% ipython --no-banner

In [1]: import numpy as np

In [2]: np.set_printoptions(suppress=True, linewidth=120)

In [3]: arr = np.vander(np.arange(7) - 1, 4, increasing=True)

In [4]: arr
Out[4]: 
array([[  1,  -1,   1,  -1],
       [  1,   0,   0,   0],
       [  1,   1,   1,   1],
       [  1,   2,   4,   8],
       [  1,   3,   9,  27],
       [  1,   4,  16,  64],
       [  1,   5,  25, 125]])

In [5]: arr.sum(axis=0)
Out[5]: array([  7,  14,  56, 224])

In [6]: arr.sum(axis=1)
Out[6]: array([  0,   1,   4,  15,  40,  85, 156])

In [7]: round(float(np.linalg.norm(arr)), 2)
Out[7]: 146.83

In [8]: arr.shape
Out[8]: (7, 4)

In [9]: np.count_nonzero(arr)
Out[9]: np.int64(25)

In [10]: np.linalg.rank(arr)
---------------------------------------------------------------------------
AttributeError                            Traceback (most recent call last)
Cell In[10], line 1
----> 1 np.linalg.rank(arr)

AttributeError: module 'numpy.linalg' has no attribute 'rank'

In [11]: mat = np.load("m.npy")

In [12]: mat.round(2)
Out[12]: 
array([[ 0.32, -0.14, -0.68, -0.41, -0.14, -0.41, -0.14, -0.14, -0.14],
       [-0.14,  0.97, -0.14, -0.08, -0.03, -0.08, -0.03, -0.03, -0.03],
       [-0.68, -0.14,  0.32, -0.41, -0.14, -0.41, -0.14, -0.14, -0.14],
       [-0.41, -0.08, -0.41,  0.75, -0.08, -0.25, -0.08, -0.08, -0.08],
       [-0.14, -0.03, -0.14, -0.08,  0.97, -0.08, -0.03, -0.03, -0.03],
       [-0.41, -0.08, -0.41, -0.25, -0.08,  0.75, -0.08, -0.08, -0.08],
       [-0.14, -0.03, -0.14, -0.08, -0.03, -0.08,  0.97, -0.03, -0.03],
       [-0.14, -0.03, -0.14, -0.08, -0.03, -0.08, -0.03,  0.97, -0.03],
       [-0.14, -0.03, -0.14, -0.08, -0.03, -0.08, -0.03, -0.03,  0.97]])

In [13]: np.round(mat @ mat.T, 2) + 0
Out[13]: 
array([[1., 0., 0., 0., 0., 0., 0., 0., 0.],
       [0., 1., 0., 0., 0., 0., 0., 0., 0.],
       [0., 0., 1., 0., 0., 0., 0., 0., 0.],
       [0., 0., 0., 1., 0., 0., 0., 0., 0.],
       [0., 0., 0., 0., 1., 0., 0., 0., 0.],
       [0., 0., 0., 0., 0., 1., 0., 0., 0.],
       [0., 0., 0., 0., 0., 0., 1., 0., 0.],
       [0., 0., 0., 0., 0., 0., 0., 1., 0.],
       [0., 0., 0., 0., 0., 0., 0., 0., 1.]])

In [14]: np.round(mat.T @ mat, 2) + 0
Out[14]: 
array([[1., 0., 0., 0., 0., 0., 0., 0., 0.],
       [0., 1., 0., 0., 0., 0., 0., 0., 0.],
       [0., 0., 1., 0., 0., 0., 0., 0., 0.],
       [0., 0., 0., 1., 0., 0., 0., 0., 0.],
       [0., 0., 0., 0., 1., 0., 0., 0., 0.],
       [0., 0., 0., 0., 0., 1., 0., 0., 0.],
       [0., 0., 0., 0., 0., 0., 1., 0., 0.],
       [0., 0., 0., 0., 0., 0., 0., 1., 0.],
       [0., 0., 0., 0., 0., 0., 0., 0., 1.]])

In [15]: rng = np.random.default_rng(54)

In [16]: out = mat + rng.integers(-2, 3, (9, 2)) @ rng.integers(-2, 3, (2, 9))

In [17]: out.round(2)
Out[17]: 
array([[ 0.32, -0.14,  0.32,  0.59,  1.86, -1.41, -4.14,  2.86, -1.14],
       [-2.14, -1.03,  1.86, -0.08,  0.97, -1.08, -2.03,  1.97,  0.97],
       [ 3.32,  3.86, -1.68,  1.59,  1.86, -0.41, -4.14,  1.86, -4.14],
       [ 3.59,  3.92, -4.41,  0.75, -2.08,  1.75,  3.92, -4.08, -2.08],
       [ 5.86,  5.97, -4.14,  1.92,  1.97,  0.92, -2.03, -0.03, -5.03],
       [ 1.59,  1.92, -2.41, -0.25, -1.08,  1.75,  1.92, -2.08, -1.08],
       [-4.14, -4.03,  2.86, -1.08, -0.03, -1.08,  0.97,  0.97,  2.97],
       [ 1.86,  1.97, -0.14,  1.92,  2.97, -1.08, -6.03,  4.97, -3.03],
       [-2.14, -2.03, -0.14, -2.08, -3.03,  0.92,  5.97, -4.03,  3.97]])

In [18]: np.linalg.matrix_rank(out - mat, tol=1e-8)
Out[18]: np.int64(2)

In [19]: np.linalg.cond(out) > 100
Out[19]: np.False_

In [20]: J = np.load("block6.npy")

In [21]: J
Out[21]: 
array([[6., 5., 0., 5., 0., 5., 0., 0., 0., 5., 5., 0., 5., 0., 5.],
       [5., 6., 0., 5., 0., 5., 0., 0., 0., 5., 5., 0., 5., 0., 5.],
       [0., 0., 6., 0., 5., 0., 5., 5., 5., 0., 0., 5., 0., 5., 0.],
       [5., 5., 0., 6., 0., 5., 0., 0., 0., 5., 5., 0., 5., 0., 5.],
       [0., 0., 5., 0., 6., 0., 5., 5., 5., 0., 0., 5., 0., 5., 0.],
       [5., 5., 0., 5., 0., 6., 0., 0., 0., 5., 5., 0., 5., 0., 5.],
       [0., 0., 5., 0., 5., 0., 6., 5., 5., 0., 0., 5., 0., 5., 0.],
       [0., 0., 5., 0., 5., 0., 5., 6., 5., 0., 0., 5., 0., 5., 0.],
       [0., 0., 5., 0., 5., 0., 5., 5., 6., 0., 0., 5., 0., 5., 0.],
       [5., 5., 0., 5., 0., 5., 0., 0., 0., 6., 5., 0., 5., 0., 5.],
       [5., 5., 0., 5., 0., 5., 0., 0., 0., 5., 6., 0., 5., 0., 5.],
       [0., 0., 5., 0., 5., 0., 5., 5., 5., 0., 0., 6., 0., 5., 0.],
       [5., 5., 0., 5., 0., 5., 0., 0., 0., 5., 5., 0., 6., 0., 5.],
       [0., 0., 5., 0., 5., 0., 5., 5., 5., 0., 0., 5., 0., 6., 0.],
       [5., 5., 0., 5., 0., 5., 0., 0., 0., 5., 5., 0., 5., 0., 6.]])

In [22]: def softmax(z):
    ...:     e = np.exp(z - z.max(axis=-1, keepdims=True))
    ...:     return e / e.sum(axis=-1, keepdims=True)
    ...: 

In [23]: np.round(softmax(10 * J[6]), 2) + 0
Out[23]: array([0., 0., 0., 0., 0., 0., 1., 0., 0., 0., 0., 0., 0., 0., 0.])

In [24]: np.round(softmax(J).sum(axis=1), 2)
Out[24]: array([1., 1., 1., 1., 1., 1., 1., 1., 1., 1., 1., 1., 1., 1., 1.])

In [25]: S = J @ J.T / np.sqrt(15)

In [26]: softmax(S).round(6).argmax(axis=1)
Out[26]: array([ 0,  1,  2,  3,  4,  5,  6,  7,  8,  9, 10, 11, 12, 13, 14])

In [27]: np.round(softmax(S)[6] @ J, 2) + 0
Out[27]: array([0.  , 0.  , 5.14, 0.  , 5.14, 0.  , 5.18, 5.14, 5.14, 0.  , 0.  , 5.14, 0.  , 5.14, 0.  ])

In [28]: L = np.linalg.cholesky(J)

In [29]: round(np.prod(np.diag(L)) ** 2, 2), round(float(np.linalg.det(J)), 2)
Out[29]: (np.float64(1476.0), 1476.0)

In [30]: out = np.linalg.invert(J)
---------------------------------------------------------------------------
AttributeError                            Traceback (most recent call last)
Cell In[30], line 1
----> 1 out = np.linalg.invert(J)

AttributeError: module 'numpy.linalg' has no attribute 'invert'

In [31]: out = np.linalg.inv(J)

In [32]: np.round(np.linalg.cond(J), 2)
Out[32]: np.float64(41.0)

In [33]: np.round(np.linalg.slogdet(J)[0], 2)
Out[33]: np.float64(1.0)

In [34]: left, sigma, VT = np.linalg.svd(J, full_matrices=False)

In [35]: np.allclose(left * sigma @ VT, J)
Out[35]: True

In [36]: np.round(np.cumsum(sigma ** 2) / np.sum(sigma ** 2), 2)
Out[36]: array([0.56, 1.  , 1.  , 1.  , 1.  , 1.  , 1.  , 1.  , 1.  , 1.  , 1.  , 1.  , 1.  , 1.  , 1.  ])

In [37]: np.round(np.abs(VT[0]), 2)
Out[37]: array([0.35, 0.35, 0.  , 0.35, 0.  , 0.35, 0.  , 0.  , 0.  , 0.35, 0.35, 0.  , 0.35, 0.  , 0.35])

In [38]: left, sigma, VT = np.linalg.svd(J)

In [39]: np.argmax(sigma[:-1] / (sigma[1:] + 1e-6)) + 1
Out[39]: np.int64(2)

In [40]: sigma.round(2)
Out[40]: array([41., 36.,  1.,  1.,  1.,  1.,  1.,  1.,  1.,  1.,  1.,  1.,  1.,  1.,  1.])

In [41]: out = left[:, :2] @ np.diag(sigma[:2]) @ VT[:2]

In [42]: round(np.linalg.norm(J - out, 2), 2), round(sigma[2], 2)
Out[42]: (np.float64(1.0), np.float64(1.0))

In [43]: np.linalg.matrix_rank(J, rtol=0.05)
Out[43]: np.int64(2)

In [44]: E = np.load("test6.npy")

In [45]: E
Out[45]: 
array([[ 0,  0,  3],
       [ 3,  2,  6],
       [ 5,  4,  8],
       [ 8,  7, 10],
       [ 8, 10, 10],
       [ 9, 11, 13],
       [12, 13, 16],
       [12, 15, 17],
       [13, 15, 18],
       [13, 18, 20],
       [14, 19, 21],
       [15, 19, 21],
       [16, 22, 23],
       [18, 25, 25],
       [18, 28, 27],
       [18, 28, 27],
       [18, 31, 30],
       [21, 32, 31],
       [21, 32, 32],
       [21, 33, 34],
       [24, 34, 35],
       [25, 35, 37],
       [26, 35, 39]])

In [46]: Q, Rm = np.linalg.qr(E)

In [47]: Rm.round(2)
Out[47]: 
array([[ -77.73, -110.42, -115.53],
       [   0.  ,   11.97,    4.38],
       [   0.  ,    0.  ,   -5.59]])

In [48]: np.allclose(Rm.T @ Rm, E.T @ E)
Out[48]: True

In [49]: np.round(np.trace(Q @ Q.T), 2)
Out[49]: np.float64(3.0)

In [50]: Q.shape, Rm.shape
Out[50]: ((23, 3), (3, 3))

In [51]: np.round(Q @ Rm, 2) + 0
Out[51]: 
array([[ 0.,  0.,  3.],
       [ 3.,  2.,  6.],
       [ 5.,  4.,  8.],
       [ 8.,  7., 10.],
       [ 8., 10., 10.],
       [ 9., 11., 13.],
       [12., 13., 16.],
       [12., 15., 17.],
       [13., 15., 18.],
       [13., 18., 20.],
       [14., 19., 21.],
       [15., 19., 21.],
       [16., 22., 23.],
       [18., 25., 25.],
       [18., 28., 27.],
       [18., 28., 27.],
       [18., 31., 30.],
       [21., 32., 31.],
       [21., 32., 32.],
       [21., 33., 34.],
       [24., 34., 35.],
       [25., 35., 37.],
       [26., 35., 39.]])

In [52]: np.round(Q.T @ Q, 2) + 0
Out[52]: 
array([[1., 0., 0.],
       [0., 1., 0.],
       [0., 0., 1.]])

In [53]: np.allclose(Rm, Rm.T)
Out[53]: False

In [54]: np.round(np.linalg.matrix_power(Rm, 2), 2)
Out[54]: 
array([[6042.  , 7260.87, 9142.05],
       [   0.  ,  143.37,   27.96],
       [   0.  ,    0.  ,   31.2 ]])

In [55]: np.round(np.linalg.det(Rm), 2)
Out[55]: np.float64(5198.95)

In [56]: np.round(np.sort(np.abs(np.linalg.eigvals(Rm))), 2)
Out[56]: array([ 5.59, 11.97, 77.73])

In [57]: data = np.loadtxt("run1.csv", delimiter=",")

In [58]: data
Out[58]: 
array([[-1.39, -0.32, -0.36,  0.06, -0.56,  1.04, -0.67, -0.58,  2.8 ,  1.95, -1.92,  1.82],
       [ 0.69,  0.67, -1.2 ,  1.1 ,  2.  , -1.83, -0.39,  0.82, -2.95, -3.6 ,  3.2 , -0.67],
       [-0.14,  0.02,  0.06,  0.79,  0.78,  1.02,  0.52,  0.89,  3.25,  1.06, -0.01,  1.25],
       [-0.58, -0.47, -1.38,  1.66,  1.2 , -0.55, -0.27,  0.95, -0.3 , -2.09,  1.2 ,  0.75],
       [ 1.8 , -0.07, -1.5 , -0.35,  0.11, -0.85, -0.63, -0.85, -2.5 , -0.75,  0.54, -2.09],
       [ 1.25,  0.79,  1.33, -1.19, -1.08, -0.07, -0.02, -1.05, -1.24, -0.09, -0.83, -1.73],
       [ 0.42,  0.04,  1.78,  1.01,  0.17,  0.6 ,  1.45,  1.2 ,  1.72, -0.91,  0.23,  0.51],
       [ 3.57,  0.03,  0.64, -0.46, -1.54,  0.27,  0.75, -1.02, -4.67, -2.37, -0.15, -3.42],
       [-1.51,  0.21,  1.38, -0.49, -0.55,  1.09, -0.14,  0.41,  4.43,  1.92, -1.85,  1.49],
       [-0.83,  0.24,  0.99,  0.15, -0.65,  0.03,  0.14, -0.2 ,  0.94, -0.25, -0.9 ,  0.87],
       [-0.39,  0.4 ,  0.01,  0.47,  0.06, -0.98, -0.85, -0.72, -1.08, -1.02,  0.75, -0.05],
       [-2.51,  0.45,  0.88,  1.11,  0.41, -0.63, -0.32,  0.56,  1.41, -1.13,  0.12,  2.38],
       [-0.41, -0.27, -0.53,  0.67,  0.88, -1.1 ,  0.8 ,  0.29, -0.4 , -0.34,  1.32,  1.03],
       [ 1.35, -0.68, -0.87,  0.11, -0.03,  0.06,  0.34,  0.36, -2.35, -1.16,  0.71, -1.52],
       [-0.48,  1.1 ,  2.26, -0.8 , -0.3 , -0.45,  0.3 , -0.31,  2.87,  1.21, -0.89,  0.31],
       [-1.7 ,  0.41,  1.15, -0.37, -0.76, -0.08, -0.49, -0.56,  1.36, -0.21, -1.44,  1.02],
       [-0.41, -0.84, -1.1 ,  0.51,  0.65,  0.07,  0.5 ,  0.97,  0.3 ,  0.69,  0.9 ,  1.01],
       [ 1.82, -0.5 ,  1.3 , -1.36, -2.14,  2.27,  1.05,  0.04,  0.26,  1.5 , -2.32, -1.85],
       [ 0.2 , -0.09, -0.09,  0.6 , -0.5 , -0.61, -0.27, -1.17, -2.56, -1.14,  0.23,  0.12],
       [-1.98,  0.23,  0.45, -0.82, -0.82,  0.11, -0.98, -1.15,  1.72,  1.42, -1.98,  1.24],
       [ 1.35,  0.09, -0.05, -0.93,  0.26,  0.56,  0.16,  0.75,  0.01,  1.15,  0.23, -1.72],
       [ 0.56,  0.54,  2.18, -0.95, -1.67,  1.39,  0.45, -0.14,  0.46, -0.18, -1.82, -0.86],
       [-0.99,  0.63, -0.35,  0.  ,  0.54, -0.32, -1.13, -0.17,  1.66,  0.53, -0.37,  0.84],
       [-0.88,  0.35, -0.49,  0.91,  1.03, -0.55,  0.26, -0.01, -0.29, -0.17,  0.95,  1.4 ],
       [-0.29,  0.66, -0.04, -0.19,  0.96, -0.51, -0.12, -0.01,  1.44,  1.37,  0.6 ,  0.64],
       [ 0.09,  0.54, -1.78, -0.93,  1.7 , -0.28, -0.7 ,  0.58,  1.19,  1.9 ,  0.98, -0.44],
       [-0.38, -0.37, -0.58,  0.55,  0.64,  0.14,  0.81,  0.42,  0.27,  0.  ,  0.48,  1.04],
       [ 1.56,  0.1 , -0.09, -1.1 , -0.39,  0.39, -0.2 ,  0.1 , -0.9 ,  0.48, -0.11, -2.17],
       [-0.38, -0.19,  0.35,  0.14,  0.25,  0.32,  1.35,  0.36,  0.69,  1.48,  0.07,  1.2 ],
       [ 2.22, -0.42, -0.69, -0.04, -0.25, -1.35,  0.22, -0.11, -4.69, -2.6 ,  1.61, -3.08],
       [ 1.44, -1.06, -2.46, -0.64,  0.4 ,  0.89, -0.16,  0.47, -0.85,  1.82, -0.11, -1.54]])

In [59]: u, g = data[8], data[21]

In [60]: round(u @ u, 2)
Out[60]: np.float64(35.1)

In [61]: p = (u @ g) / (u @ u) * u

In [62]: np.linalg.matrix_rank(np.outer(u, g))
Out[62]: np.int64(1)

In [63]: np.round(np.linalg.norm(u + g) ** 2 + np.linalg.norm(u - g) ** 2, 2)
Out[63]: np.float64(101.2)
